$ python -q
>>> import numpy as np
>>> np.set_printoptions(suppress=True, linewidth=160)
>>> X = np.abs(np.array([[6, 9, 0, 8], [0, 7, 6, 5], [5, 0, 9, 5], [0, 9, 8, 4]])) + np.eye(4)
>>> X = X / X.sum(axis=1, keepdims=True)
>>> print(X.round(4))
[[0.2917 0.375  0.     0.3333]
 [0.     0.4211 0.3158 0.2632]
 [0.25   0.     0.5    0.25  ]
 [0.     0.4091 0.3636 0.2273]]
>>> # a transition matrix
>>> q = X.astype(float).copy()
>>> for j in range(4):
...     q[:, j] -= q[:, :j] @ (q[:, :j].T @ q[:, j])
...     q[:, j] /= np.linalg.norm(q[:, j])
... 
>>> np.round(q.T @ X, 4) + 0
array([[0.3841, 0.2847, 0.3254, 0.4158],
       [0.    , 0.6358, 0.2974, 0.3309],
       [0.    , 0.    , 0.5363, 0.1063],
       [0.    , 0.    , 0.    , 0.0285]])
>>> r0 = np.array([-4, -8, 1, 9])
>>> other = X + np.outer(r0, np.eye(4)[0])
>>> print(other.round(4))
[[-3.7083  0.375   0.      0.3333]
 [-8.      0.4211  0.3158  0.2632]
 [ 1.25    0.      0.5     0.25  ]
 [ 9.      0.4091  0.3636  0.2273]]
>>> round(np.linalg.det(other) / np.linalg.det(X), 4), round(1 + np.linalg.solve(X, r0)[0], 4)
(np.float64(237.5867), np.float64(237.5867))
>>> np.linalg.matrix_rank(other - X)
np.int64(1)
>>> q, evecs = np.linalg.qr(other[:, :1])[0], np.linalg.qr(other[:, 1:])[0]
>>> sigma = np.linalg.svd(q.T @ evecs, compute_uv=False)
>>> print((sigma > 0.9).sum())
0
>>> round(np.log10(np.linalg.cond(X)))
2
>>> print(np.round(np.abs(np.linalg.svd(X)[2][-1]), 4))
[0.4768 0.3403 0.1572 0.7951]
>>> P = np.triu(np.array([[-2, 6, 7, -2], [6, -3, -3, -8], [9, -8, 0, 9], [-1, 3, -9, -4]]), 1) + np.eye(4)
>>> other = P @ X @ np.linalg.inv(P)
>>> np.round(np.trace(other), 4), round(np.trace(X), 4)
(np.float64(1.44), np.float64(1.44))
>>> print(round(np.linalg.det(other), 4))
-0.0037
>>> np.linalg.matrix_rank(other)
np.int64(4)
>>> K = np.load("a.npy")
>>> print(K)
[[-1.7116 10.8574 -4.7037]
 [ 0.4415  9.8338 -4.442 ]
 [-0.3192 10.5774 -5.7055]
 [ 0.3017 11.0822 -6.3338]
 [ 0.5418 10.4896 -4.8446]
 [ 0.3282 10.41   -4.8506]
 [-0.6793  9.8015 -5.0642]
 [-2.28    8.5981 -4.614 ]
 [ 0.7596 11.1266 -5.7284]
 [ 0.1182  9.6175 -4.9215]
 [ 0.7176 10.9543 -4.8842]
 [-0.0631 12.7374 -5.2203]
 [ 0.0231  7.8604 -4.8985]
 [ 1.8148  8.6932 -4.645 ]
 [-0.0124 10.1934 -6.4457]
 [ 1.3996 11.497  -5.2541]
 [ 1.2873 10.4362 -4.7446]
 [-1.0573 10.2846 -3.7707]
 [ 0.8304  9.245  -4.1147]
 [ 0.0143 10.4353 -6.071 ]]
>>> vec = np.array([1, 7, 8])
>>> rhs = K @ vec
>>> np.round(np.linalg.lstsq(K, rhs)[0], 4)
array([1., 7., 8.])
>>> np.round(np.linalg.solve(K.T @ K, K.T @ rhs), 4)
array([1., 7., 8.])
>>> rng = np.random.default_rng(5776)
>>> rhs = rhs + 0.05 * rng.normal(size=20)
>>> print(rhs.round(4))
[36.6295 33.665  28.0751 27.2193 35.1893 34.4142 27.4084 21.066  32.8808 28.0312 38.3085 47.3573 15.9268 25.5641 19.8631 39.8114 36.428  40.7737 32.6317
 24.4969]
>>> c, *_ = np.linalg.lstsq(K, rhs)
>>> c.round(4)
array([0.9983, 6.9862, 7.97  ])
>>> [round(float(np.linalg.norm(np.linalg.solve(K.T @ K + lam * np.eye(3), K.T @ rhs))), 2) for lam in (0, 1, 10, 100)]
[10.65, 9.53, 5.29, 2.75]
>>> np.round(K.T @ (rhs - K @ c), 4) + 0
array([0., 0., 0.])
>>> feats = np.load("block8.npy")
>>> feats
array([[-3,  0,  0,  0],
       [-2, -1,  0,  0],
       [ 2, -1, -2,  0],
       [-3,  2, -3, -1]])
>>> gram = feats.T @ feats
>>> np.round(np.linalg.eigvalsh(gram)[::-1], 4)
array([30.3848, 11.9935,  3.5942,  0.0275])
>>> (feats @ feats.T).shape
(4, 4)
>>> print(np.diag(gram))
[26  6 13  1]
>>> np.trace(gram), (feats ** 2).sum()
(np.int64(46), np.int64(46))
>>> print(np.allclose(gram, gram.T))
True
>>> np.round(np.linalg.svd(feats, compute_uv=False) ** 2, 4)
array([30.3848, 11.9935,  3.5942,  0.0275])
>>> gram
array([[26, -6,  5,  3],
       [-6,  6, -4, -2],
       [ 5, -4, 13,  3],
       [ 3, -2,  3,  1]])
>>> evals, evecs = np.linalg.eigh(gram)
>>> np.unique(evals.round(6) + 0, return_counts=True)[1]
array([1, 1, 1, 1])
>>> print(evals.round(4))
[ 0.0275  3.5942 11.9935 30.3848]
>>> np.round(evecs @ np.diag(evals) @ evecs.T, 4)
array([[26., -6.,  5.,  3.],
       [-6.,  6., -4., -2.],
       [ 5., -4., 13.,  3.],
       [ 3., -2.,  3.,  1.]])
>>> evals.sum(), np.trace(gram)
(np.float64(46.0), np.int64(46))
>>> other = np.linalg.inv(feats)
>>> (np.abs(other) > 1e-9).astype(int)
array([[1, 0, 0, 0],
       [1, 1, 0, 0],
       [1, 1, 1, 0],
       [1, 1, 1, 1]])
>>> round(np.linalg.det(feats) * np.linalg.det(other), 4)
np.float64(1.0)
>>> other.round(4)
array([[-0.3333, -0.    , -0.    , -0.    ],
       [ 0.6667, -1.    ,  0.    ,  0.    ],
       [-0.6667,  0.5   , -0.5   , -0.    ],
       [ 4.3333, -3.5   ,  1.5   , -1.    ]])
>>> Uu, sigma, Vt = np.linalg.svd(feats)
>>> sigma.round(4)
array([5.5122, 3.4632, 1.8958, 0.1658])
>>> print(np.argmax(sigma[:-1] / (sigma[1:] + 1e-6)) + 1)
3
>>> other = Uu[:, :3] @ np.diag(sigma[:3]) @ Vt[:3]
>>> np.round(np.abs(feats - other).max(), 4)
np.float64(0.1185)
>>> round(float(np.linalg.norm(feats - other, 2)), 4), np.round(sigma[3], 4)
(0.1658, np.float64(0.1658))
>>> np.linalg.matrix_rank(other)
np.int64(3)
>>> r0 = np.array([3, 1, 3, 3])
>>> other = feats + np.outer(r0, np.eye(4)[2])
>>> np.linalg.matrix_rank(other - feats)
np.int64(1)
>>> np.linalg.matrix_rank(np.linalg.inv(other) - np.linalg.inv(feats), tol=1e-8)
np.int64(1)
>>> E = np.load("test6.npy")
>>> E
array([[2., 1., 0., 0.],
       [0., 2., 1., 0.],
       [0., 0., 2., 1.],
       [0., 0., 0., 2.]])
>>> # triangular, det is the product of the diagonal
>>> z = rng.permutation(4)
>>> other = E[:, z] * rng.choice([-1, 1], 4)
>>> other
array([[-0., -0.,  1.,  2.],
       [-1., -0.,  2.,  0.],
       [-2., -1.,  0.,  0.],
       [-0., -2.,  0.,  0.]])
>>> Uu, _, Vt = np.linalg.svd(E.T @ other)
>>> z
array([2, 3, 1, 0])
>>> np.round(Uu @ Vt, 4) + 0
array([[ 0.,  0.,  0.,  1.],
       [ 0.,  0.,  1.,  0.],
       [-1.,  0.,  0.,  0.],
       [ 0., -1.,  0.,  0.]])
>>> np.round(np.linalg.lstsq(E, other)[0], 4) + 0
array([[ 0.,  0.,  0.,  1.],
       [ 0.,  0.,  1.,  0.],
       [-1.,  0.,  0.,  0.],
       [ 0., -1.,  0.,  0.]])
>>> W0 = np.loadtxt("m.csv", delimiter=",")
>>> W0
array([[ 1.,  0.,  0.],
       [ 1.,  1.,  0.],
       [-2.,  1.,  1.]])
>>> # triangular
>>> P = np.triu(np.array([[2, 4, 4], [9, 5, 9], [4, 6, 3]]), 1) + np.eye(3)
>>> other = P @ W0 @ np.linalg.inv(P)
>>> print(np.linalg.matrix_rank(other))
3
>>> round(np.linalg.det(other), 4)
np.float64(1.0)
>>> other
array([[  -3.,   20., -164.],
       [ -17.,   78., -625.],
       [  -2.,    9.,  -72.]])
>>> np.round(np.poly(other), 4)
array([ 1., -3.,  3., -1.])
>>> evals, evecs = np.linalg.eig(W0)
>>> print(W0 @ evecs[:, 0] - evals[0] * evecs[:, 0])
[0. 0. 0.]
>>> np.prod(evals)
np.float64(1.0)
>>> np.round(np.sort(np.linalg.eigvals(W0.T)), 4)
array([1., 1., 1.])
>>> W1 = np.array([[1, 1, 1, 0], [2, 0, 2, 3], [1, 3, 3, 0]])
>>> c = np.array([5, -1, 5, 0])
>>> hid = np.maximum(W0 @ W1 + c, 0)
>>> (hid > 0).astype(int)
array([[1, 0, 1, 0],
       [1, 0, 1, 1],
       [1, 0, 1, 1]])
>>> Z = np.array([[9, 5, 9], [0, 3, 0], [2, 5, 8], [1, 3, 2]])
>>> W1 @ Z
array([[11, 13, 17],
       [25, 29, 40],
       [15, 29, 33]])
>>> m1 = np.array([[-0.2, -0.6, -1.7], [-0.6, 0.1, 1.7]])
>>> m1[:, 0] *= 3
>>> m1.round(4)
array([[-0.6, -0.6, -1.7],
       [-1.8,  0.1,  1.7]])
>>> other = m1 / np.linalg.norm(m1, axis=1, keepdims=True)
>>> gram = other @ other.T
>>> round(float(np.degrees(np.arccos(np.clip(gram[0, 1], -1, 1)))), 4)
113.4029
>>> np.argwhere(np.triu(np.abs(gram) > 0.95, 1))
array([], shape=(0, 2), dtype=int64)
>>> (gram - 2 * np.eye(2)).round(6).argmax(axis=1)
array([1, 0])
>>> gram[0].round(4)
array([ 1.    , -0.3972])
>>> np.round(np.linalg.norm(other, axis=1), 4)
array([1., 1.])
>>> gram = m1.T @ m1
>>> np.round(np.linalg.svd(m1, compute_uv=False) ** 2, 4)
array([7.1327, 2.6173])
>>> gram.round(4)
array([[ 3.6 ,  0.18, -2.04],
       [ 0.18,  0.37,  1.19],
       [-2.04,  1.19,  5.78]])
>>> np.round(np.diag(gram), 4)
array([3.6 , 0.37, 5.78])
>>> print(np.trace(gram), (m1 ** 2).sum())
9.75 9.75
>>> (m1 @ m1.T).shape
(2, 2)
>>> np.round(np.linalg.eigvalsh(gram)[::-1], 4) + 0
array([7.1327, 2.6173, 0.    ])
>>> r0 = np.array([8, 3])
>>> np.round(np.array([np.convolve(row, r0, "same") for row in m1]), 4)
array([[ -4.8,  -6.6, -15.4],
       [-14.4,  -4.6,  13.9]])
>>> np.cross(m1[0, :3], m1[1, :3])
array([-0.85,  4.08, -1.14])
>>> other = np.array([[1, 0, 2], [1, 1, 2]])
>>> Z = np.kron(other, m1)
>>> Z.shape
(4, 9)
>>> Uu, sigma, Vt = np.linalg.svd(X)
>>> sigma.round(4)
array([1.0399, 0.453 , 0.3496, 0.0227])
>>> other = Uu[:, :3] @ np.diag(sigma[:3]) @ Vt[:3]
>>> round(np.linalg.norm(X - other, 2), 4), np.round(sigma[3], 4)
(np.float64(0.0227), np.float64(0.0227))
>>> print(np.round(np.linalg.norm(X - other) / np.linalg.norm(X), 4))
0.0191
>>> round(np.abs(X - other).max(), 4)
np.float64(0.013)
>>> np.linalg.matrix_rank(X, rtol=0.05)
np.int64(3)
>>> data = np.loadtxt("data.csv", delimiter=",")
>>> data
array([[0., 0., 0.],
       [0., 4., 4.],
       [0., 4., 4.]])
>>> evals, evecs = np.linalg.eigh(data)
>>> np.round(np.linalg.eigvalsh(data @ data), 4)
array([ 0.,  0., 64.])
>>> np.abs(evecs[:, -1]).round(6).argmax()
np.int64(1)
>>> np.round(evecs.T @ evecs, 4) + 0
array([[1., 0., 0.],
       [0., 1., 0.],
       [0., 0., 1.]])
>>> print(np.round(np.linalg.svd(data, compute_uv=False), 4) + 0)
[8. 0. 0.]
>>> np.round(np.linalg.eigvalsh(data + -3 * np.eye(3)), 4)
array([-3., -3.,  5.])
>>> np.abs(np.diag(np.linalg.qr(data)[1])) > 1e-9
array([False,  True, False])
>>> np.round(np.trace(np.linalg.pinv(data) @ data), 4)
np.float64(1.0)
>>> np.round(data @ np.linalg.pinv(data) @ data, 4)
array([[0., 0., 0.],
       [0., 4., 4.],
       [0., 4., 4.]])
>>> J = np.array([[64, 24, 40], [24, 9, 15], [40, 15, 25]])
>>> # rows and columns are dependent
>>> print(np.round(J @ np.linalg.pinv(J) @ J, 4))
[[64. 24. 40.]
 [24.  9. 15.]
 [40. 15. 25.]]
>>> round(float(np.trace(np.linalg.pinv(J) @ J)), 4)
1.0
>>> np.unique(J.round(6), axis=0).shape
(3, 3)
>>> def softmax(z):
...     e = np.exp(z - z.max(axis=-1, keepdims=True))
...     return e / e.sum(axis=-1, keepdims=True)
... 
>>> print(np.round(softmax(10 * J[2]), 4) + 0)
[1. 0. 0.]
>>> np.round(softmax(J[2]), 4) + 0
array([1., 0., 0.])
>>> np.round(softmax(J).sum(axis=1), 4)
array([1., 1., 1.])
>>> att = J @ J.T / np.sqrt(3)
>>> softmax(att + np.triu(np.full(att.shape, -np.inf), 1))
array([[1., 0., 0.],
       [1., 0., 0.],
       [1., 0., 0.]])
>>> softmax(att)[2] @ J
array([64., 24., 40.])
>>> rk = np.linalg.matrix_rank(J)
>>> rk
np.int64(1)
>>> N = np.linalg.svd(J)[2][rk:].T
>>> np.round(J @ N, 4) + 0
array([[0., 0.],
       [0., 0.],
       [0., 0.]])
>>> N.shape
(3, 2)
>>> np.round(N @ N.T, 4)
array([[ 0.3469, -0.2449, -0.4082],
       [-0.2449,  0.9082, -0.1531],
       [-0.4082, -0.1531,  0.7449]])
>>> [round(float(x), 4) for x in np.linalg.svd(J, compute_uv=False)[:3]]
[98.0, 0.0, 0.0]
>>> print(np.argsort(-np.linalg.norm(J, axis=0).round(6), kind="stable")[:3])
[0 2 1]
